$ python3 -q
>>> import numpy as np
>>> import numpy.linalg as la
>>> np.set_printoptions(precision=2, suppress=True, linewidth=120, floatmode="fixed")
>>> E = np.load("case19.npy")
>>> E
array([[ 11.61,  -6.75, -31.87],
       [  9.23,  -5.48, -27.61],
       [  7.29,  -4.42, -23.97],
       [  2.21,  -1.48, -13.31],
       [  0.12,  -0.09,  -7.45],
       [ -0.11,   0.09,  -6.56],
       [ -0.33,   0.26,  -5.64],
       [ -0.61,   0.52,  -3.90],
       [ -0.67,   0.61,  -2.88],
       [ -0.57,   0.60,  -1.51],
       [ -0.33,   0.42,  -0.67],
       [ -0.12,   0.19,  -0.22],
       [ -0.07,   0.12,  -0.13],
       [ -0.02,   0.05,  -0.05],
       [  0.09,  -0.25,   0.21],
       [  0.09,  -0.30,   0.25],
       [ -0.18,  -0.97,   0.73],
       [ -0.43,  -1.16,   0.91],
       [ -0.62,  -1.27,   1.03],
       [ -0.97,  -1.43,   1.25],
       [ -3.24,  -1.92,   2.56],
       [ -6.74,  -2.11,   4.63],
       [ -7.54,  -2.11,   5.12],
       [-17.91,  -1.47,  11.75],
       [-25.79,  -0.56,  17.08]])
>>> vec = np.array([-2, -4, 2])
>>> y = E @ vec
>>> np.round(la.pinv(E) @ E, 2) + 0
array([[1.00, 0.00, 0.00],
       [0.00, 1.00, 0.00],
       [0.00, 0.00, 1.00]])
>>> rng = np.random.default_rng(653175)
>>> y = y + 0.1 * rng.normal(size=25)
>>> y
array([-59.84, -51.84, -44.90, -25.30, -14.65, -13.44, -11.59,  -8.71,  -6.68,  -4.47,  -2.38,  -0.90,  -0.61,  -0.31,
         1.44,   1.48,   5.80,   7.28,   8.37,  10.11,  19.16,  31.20,  33.66,  65.09,  87.93])
>>> coef, *_ = la.lstsq(E, y)
>>> coef
array([-1.99, -4.00,  2.00])
>>> coef.round()
array([-2.00, -4.00,  2.00])
>>> data = np.loadtxt("data.csv", delimiter=",")
>>> data
array([[ 0.31, -0.95],
       [ 0.95,  0.31]])
>>> la.norm(data, axis=0)
array([1.00, 1.00])
>>> la.svd(data, compute_uv=False)
array([1.00, 1.00])
>>> np.round(data.T @ data, 2) + 0
array([[1.00, 0.00],
       [0.00, 1.00]])
>>> B = np.array([[1, 1], [1, -1]])
>>> J = np.kron(B, np.kron(B, B))[rng.permutation(8)][:3]
>>> J
array([[ 1,  1,  1,  1,  1,  1,  1,  1],
       [ 1,  1, -1, -1,  1,  1, -1, -1],
       [ 1, -1,  1, -1,  1, -1,  1, -1]])
>>> # columns 0 and 4 are equal
>>> u = np.array([4, -8, -6])
>>> np.convolve(J[0], u)
array([  4,  -4, -10, -10, -10, -10, -10, -10, -14,  -6])
>>> np.cross(J[0, :3], J[2, :3])
array([ 2,  0, -2])
>>> np.correlate(J[0], J[2], "full")
array([-1,  0, -1,  0, -1,  0, -1,  0,  1,  0,  1,  0,  1,  0,  1])
>>> J.ravel(order="F")
array([ 1,  1,  1,  1,  1, -1,  1, -1,  1,  1, -1, -1,  1,  1,  1,  1,  1, -1,  1, -1,  1,  1, -1, -1])
>>> t3 = J.reshape(3, 2, -1)
>>> t3.shape
(3, 2, 4)
>>> t3[:, 0]
array([[ 1,  1,  1,  1],
       [ 1,  1, -1, -1],
       [ 1, -1,  1, -1]])
>>> np.einsum("ihd,jhd->hij", t3, t3).shape
(2, 3, 3)
>>> def softmax(z):
...     e = np.exp(z - z.max(axis=-1, keepdims=True))
...     return e / e.sum(axis=-1, keepdims=True)
... 
>>> softmax(J).sum(axis=1)
array([1.00, 1.00, 1.00])
>>> np.round(softmax(10 * J[1]), 2) + 0
array([0.25, 0.25, 0.00, 0.00, 0.25, 0.25, 0.00, 0.00])
>>> S = J @ J.T / np.sqrt(8)
>>> softmax(S)
array([[0.89, 0.05, 0.05],
       [0.05, 0.89, 0.05],
       [0.05, 0.05, 0.89]])
>>> softmax(S + np.triu(np.full(S.shape, -np.inf), 1))
array([[1.00, 0.00, 0.00],
       [0.06, 0.94, 0.00],
       [0.05, 0.05, 0.89]])
>>> B = J[0, 0] * J[1:] - np.outer(J[1:, 0], J[0])
>>> B
array([[ 0,  0, -2, -2,  0,  0, -2, -2],
       [ 0, -2,  0, -2,  0, -2,  0, -2]])
>>> np.flatnonzero(~B.round(6).any(axis=1))
array([], dtype=int64)
>>> J[:, 0] / J[0, 0]
array([1.00, 1.00, 1.00])
>>> t = np.sort(rng.uniform(-2, 2, 13))
>>> m1 = np.c_[t, t ** 2, t ** 3] @ np.array([[0, 2, 2], [3, 1, 2], [3, 1, 2]])
>>> m1
array([[-8.92, -6.69, -9.67],
       [-5.19, -5.01, -6.74],
       [-1.55, -3.13, -3.64],
       [-0.73, -2.60, -2.84],
       [-0.72, -2.59, -2.83],
       [ 0.08, -1.92, -1.89],
       [ 0.05,  0.27,  0.29],
       [ 0.19,  0.52,  0.59],
       [ 1.65,  1.73,  2.27],
       [ 9.30,  5.48,  8.58],
       [ 9.86,  5.72,  9.01],
       [11.57,  6.45, 10.31],
       [32.05, 14.51, 25.20]])
>>> G = np.cov(m1, rowvar=False)
>>> G.shape
(3, 3)
>>> np.argsort(-m1.std(axis=0).round(6), kind="stable")
array([0, 2, 1])
>>> np.argwhere(np.triu(np.abs(np.corrcoef(m1.T)) > 0.8, 1))
array([[0, 1],
       [0, 2],
       [1, 2]])
>>> round(np.corrcoef(m1[:, 1], m1[:, 0])[0, 1], 2)
np.float64(0.97)
>>> G
array([[106.92,  58.13,  93.77],
       [ 58.13,  33.55,  52.93],
       [ 93.77,  52.93,  84.19]])
>>> np.round(la.eigvalsh(G)[::-1], 2) + 0
array([222.69,   1.97,   0.00])
>>> np.polyfit(m1[:, 1], m1[:, 0], 1)
array([1.73, 1.97])
>>> m1.std(axis=0)
array([9.93, 5.57, 8.82])
>>> B = G + rng.integers(-2, 3, (3, 2)) @ rng.integers(-2, 3, (2, 3))
>>> B
array([[105.92,  57.13,  94.77],
       [ 60.13,  35.55,  50.93],
       [ 93.77,  56.93,  84.19]])
>>> la.matrix_rank(B - G, tol=1e-8)
np.int64(2)
>>> np.abs(B - G).sum(axis=1)
array([3.00, 6.00, 4.00])
>>> B - G
array([[-1.00, -1.00,  1.00],
       [ 2.00,  2.00, -2.00],
       [ 0.00,  4.00,  0.00]])
>>> np.argsort(-la.norm(m1, axis=0).round(6), kind="stable")[:3]
array([0, 2, 1])
>>> la.matrix_rank(m1, rtol=0.1)
np.int64(2)
>>> la.cond(m1) > 100
np.True_
